$ python -q
>>> import numpy as np
>>> np.set_printoptions(precision=2, suppress=True, linewidth=160)
>>> rd = lambda a: np.round(a, 2) + 0
>>> J = np.array([[0, 0, -3, -3, 3],
...     [-1, -42, 1, 2, -3],
...     [-2, 2, 23, -3, -2],
...     [3, 0, 0, 42, 1],
...     [1, -2, -2, -2, 17]])
>>> left, sv, VT = np.linalg.svd(J, full_matrices=False)
>>> rd(np.sqrt((sv ** 2).sum())), rd(np.linalg.norm(J))
(np.float64(66.57), np.float64(66.57))
>>> rd(VT @ VT.T)
array([[1., 0., 0., 0., 0.],
       [0., 1., 0., 0., 0.],
       [0., 0., 1., 0., 0.],
       [0., 0., 0., 1., 0.],
       [0., 0., 0., 0., 1.]])
>>> np.allclose(left * sv @ VT, J)
True
>>> (sv > 1e-8).sum()
np.int64(5)
>>> print(rd(left.T @ left))
[[1. 0. 0. 0. 0.]
 [0. 1. 0. 0. 0.]
 [0. 0. 1. 0. 0.]
 [0. 0. 0. 1. 0.]
 [0. 0. 0. 0. 1.]]
>>> print(rd(left.T @ J @ VT.T))
[[43.29  0.    0.    0.    0.  ]
 [ 0.   41.31  0.    0.    0.  ]
 [ 0.    0.   24.01  0.    0.  ]
 [ 0.    0.    0.   16.59  0.  ]
 [ 0.    0.    0.    0.    0.19]]
>>> f = np.array([4, 1, 5, 3, 5])
>>> other = J + np.outer(f, np.eye(5)[1])
>>> other
array([[  0.,   4.,  -3.,  -3.,   3.],
       [ -1., -41.,   1.,   2.,  -3.],
       [ -2.,   7.,  23.,  -3.,  -2.],
       [  3.,   3.,   0.,  42.,   1.],
       [  1.,   3.,  -2.,  -2.,  17.]])
>>> np.linalg.matrix_rank(other - J)
np.int64(1)
>>> print(np.linalg.matrix_rank(np.linalg.inv(other) - np.linalg.inv(J), tol=1e-8))
1
>>> rd(np.linalg.det(other) / np.linalg.det(J)), rd(1 + np.linalg.solve(J, f)[1])
(np.float64(1.39), np.float64(1.39))
